% python3 -q
>>> import numpy as np
>>> import numpy.linalg as la
>>> np.set_printoptions(precision=2, suppress=True, linewidth=160, sign=" ")
>>> mat = np.loadtxt("layer5.csv", delimiter=",")
>>> print(mat)
[[ 6.  0.  6.  0.]
 [ 0.  6.  0.  6.]
 [ 0.  0. -4.  0.]
 [ 0.  0.  0. -4.]]
>>> u = np.array([4, -8])
>>> print(np.polyval(u, mat[1]))
[-8. 16. -8. 16.]
>>> print(np.array([np.convolve(row, u, "same") for row in mat]))
[[ 24. -48.  24. -48.]
 [  0.  24. -48.  24.]
 [  0.   0. -16.  32.]
 [  0.   0.   0. -16.]]
>>> print(np.sort(np.abs(la.eigvals(mat))))
[ 4.  4.  6.  6.]
>>> print(la.matrix_power(mat, 4))
[[ 1296.     0.   624.     0.]
 [    0.  1296.     0.   624.]
 [    0.     0.   256.     0.]
 [    0.     0.     0.   256.]]
>>> rng = np.random.default_rng(50573)
>>> z = rng.permutation(4)
>>> print(z)
[ 3  2  1  0]
>>> Y = mat[z][:, z]
>>> print(np.trace(Y))
4.0
>>> print(Y)
[[-4.  0.  0.  0.]
 [ 0. -4.  0.  0.]
 [ 6.  0.  6.  0.]
 [ 0.  6.  0.  6.]]
>>> print(np.sort(np.abs(la.eigvals(Y))))
[ 4.  4.  6.  6.]
>>> print(np.allclose(Y, mat))
False
>>> print(np.prod(np.diag(mat)), np.round(la.det(mat), 2))
576.0 576.0
>>> print(la.matrix_rank(mat - mat[0, 0] * np.eye(4)))
2
>>> print(la.matrix_power(mat - np.diag(np.diag(mat)), 4))
[[ 0.  0.  0.  0.]
 [ 0.  0.  0.  0.]
 [ 0.  0.  0.  0.]
 [ 0.  0.  0.  0.]]
>>> print([int(la.matrix_rank(la.matrix_power(mat, p))) for p in range(1, 5)])
[4, 4, 4, 4]
>>> print(mat @ mat)
[[ 36.   0.  12.   0.]
 [  0.  36.   0.  12.]
 [  0.   0.  16.   0.]
 [  0.   0.   0.  16.]]
>>> arr = np.load("run12.npy")
>>> print(arr)
[[-2 -2  1 -2 -2 -1 -2]
 [-2 -2 -2  1 -2 -2 -1]
 [-1 -2 -2 -2  1 -2 -2]
 [-2 -1 -2 -2 -2  1 -2]
 [-2 -2 -1 -2 -2 -2  1]
 [ 1 -2 -2 -1 -2 -2 -2]
 [-2  1 -2 -2 -1 -2 -2]]
>>> x = np.array([2, -2, 0, -1, -1, -1, -1])
>>> rhs = arr @ x
>>> coef, lr = np.zeros(7), 1 / la.norm(arr, 2) ** 2
>>> for i in range(30):
...     coef -= lr * arr.T @ (arr @ coef - rhs)
...     if i % 10 == 0: print(i, round(la.norm(arr @ coef - rhs), 2))
... 
0 8.51
10 3.27
20 1.46
>>> print(np.round(la.cond(arr), 2))
4.67
>>> print(coef)
[ 1.76 -2.01 -0.05 -0.84 -0.86 -0.98 -1.02]
>>> X = np.load("test9.npy")
>>> print(X)
[[-1  2 -2]
 [ 0 -1  0]
 [-2  2  2]
 [-2  2  2]]
>>> # rows 2 and 3 are equal
>>> P = X @ la.solve(X.T @ X, X.T)
>>> print(np.diag(P))
[ 1.   1.   0.5  0.5]
>>> print(P.round(2) + 0)
[[ 1.   0.   0.   0. ]
 [ 0.   1.   0.   0. ]
 [ 0.   0.   0.5  0.5]
 [ 0.   0.   0.5  0.5]]
>>> print(np.trace(P))
3.0
>>> print(P @ X[:, 1])
[ 2. -1.  2.  2.]
>>> print(np.allclose(P @ P, P))
True
>>> print(np.round(la.eigvalsh(P), 2) + 0)
[ 0.  1.  1.  1.]
>>> x = np.array([-1, 5, -8])
>>> print(np.sign((X @ x).round(6)))
[ 1 -1 -1 -1]
>>> print(np.einsum("ij,j->i", X, x))
[27 -5 -4 -4]
>>> print((X * x).sum(axis=1))
[27 -5 -4 -4]
>>> print(X @ (2 * x))
[ 54 -10  -8  -8]
>>> print(X @ np.eye(3)[0])
[-1.  0. -2. -2.]
